In [1]: import numpy as np

In [2]: import numpy.linalg as la

In [3]: np.set_printoptions(precision=2, suppress=True, linewidth=100, sign=" ")

In [4]: K = np.load("case1.npy")

In [5]: K
Out[5]: 
array([[  1,  -1,   1,  -1],
       [  1,   0,   0,   0],
       [  1,   1,   1,   1],
       [  1,   2,   4,   8],
       [  1,   3,   9,  27],
       [  1,   4,  16,  64],
       [  1,   5,  25, 125],
       [  1,   6,  36, 216]])

In [6]: # column 3 dominates

In [7]: vec = np.array([3, 2, 2, 0])

In [8]: y = K @ vec

In [9]: y
Out[9]: array([  3,   3,   7,  15,  27,  43,  63,  87])

In [10]: rng = np.random.default_rng(7529)

In [11]: y = y + 0.05 * rng.normal(size=8)

In [12]: print(y)
[  3.06   2.98   7.04  14.97  26.95  42.99  63.06  87.12]

In [13]: c, *_ = la.lstsq(K, y)

In [14]: c.round(2) + 0
Out[14]: array([ 3.02,  1.97,  2.  ,  0.  ])

In [15]: np.abs(la.svd(K)[2][-1])
Out[15]: array([ 0.66,  0.62,  0.42,  0.05])

In [16]: round(float(la.norm(K, 2) / la.norm(K)), 2)
Out[16]: 1.0

In [17]: print(la.cond(K) > 100)
True

In [18]: vec = np.array([2, 5, 3, 4])

In [19]: y = K @ vec

In [20]: c, lr = np.zeros(4), 1 / la.norm(K, 2) ** 2

In [21]: for i in range(250):
    ...:     c -= lr * K.T @ (K @ c - y)
    ...:     if i % 50 == 0: print(i, round(la.norm(K @ c - y), 2))
    ...: 
0 37.54
50 35.67
100 33.89
150 32.21
200 30.62

In [22]: round(float(la.cond(K)), 2)
Out[22]: 178.91

In [23]: print(K.shape)
(8, 4)

In [24]: np.zeros(8, 4)
---------------------------------------------------------------------------
TypeError                                 Traceback (most recent call last)
Cell In[24], line 1
----> 1 np.zeros(8, 4)

TypeError: Cannot interpret '4' as a data type

In [25]: print(K.mean(axis=0))
[  1.    2.5  11.5  55. ]

In [26]: K.sum(axis=1)
Out[26]: array([   0,    1,    4,   15,   40,   85,  156,  259])

In [27]: np.abs(K).max()
Out[27]: np.int64(216)

In [28]: la.rank(K)
---------------------------------------------------------------------------
AttributeError                            Traceback (most recent call last)
Cell In[28], line 1
----> 1 la.rank(K)

AttributeError: module 'numpy.linalg' has no attribute 'rank'

In [29]: K - K[0]
Out[29]: 
array([[  0,   0,   0,   0],
       [  0,   1,  -1,   1],
       [  0,   2,   0,   2],
       [  0,   3,   3,   9],
       [  0,   4,   8,  28],
       [  0,   5,  15,  65],
       [  0,   6,  24, 126],
       [  0,   7,  35, 217]])

In [30]: K.ravel(order="F")
Out[30]: 
array([  1,   1,   1,   1,   1,   1,   1,   1,  -1,   0,   1,   2,   3,   4,   5,   6,   1,   0,
         1,   4,   9,  16,  25,  36,  -1,   0,   1,   8,  27,  64, 125, 216])

In [31]: K.reshape(2, -1)
Out[31]: 
array([[  1,  -1,   1,  -1,   1,   0,   0,   0,   1,   1,   1,   1,   1,   2,   4,   8],
       [  1,   3,   9,  27,   1,   4,  16,  64,   1,   5,  25, 125,   1,   6,  36, 216]])

In [32]: K.reshape(-1, 2)
Out[32]: 
array([[  1,  -1],
       [  1,  -1],
       [  1,   0],
       [  0,   0],
       [  1,   1],
       [  1,   1],
       [  1,   2],
       [  4,   8],
       [  1,   3],
       [  9,  27],
       [  1,   4],
       [ 16,  64],
       [  1,   5],
       [ 25, 125],
       [  1,   6],
       [ 36, 216]])

In [33]: t3 = K.reshape(8, 2, -1)

In [34]: t3.sum(axis=1)
Out[34]: 
array([[  2,  -2],
       [  1,   0],
       [  2,   2],
       [  5,  10],
       [ 10,  30],
       [ 17,  68],
       [ 26, 130],
       [ 37, 222]])

In [35]: np.einsum("ihd,jhd->hij", t3, t3).shape
Out[35]: (2, 8, 8)

In [36]: np.swapaxes(t3, 1, 2)[7]
Out[36]: 
array([[   1,   36],
       [   6,  216]])

In [37]: np.einsum("ihd,ihd->ih", t3, t3)
Out[37]: 
array([[     2,      2],
       [     1,      0],
       [     2,      2],
       [     5,     80],
       [    10,    810],
       [    17,   4352],
       [    26,  16250],
       [    37,  47952]])
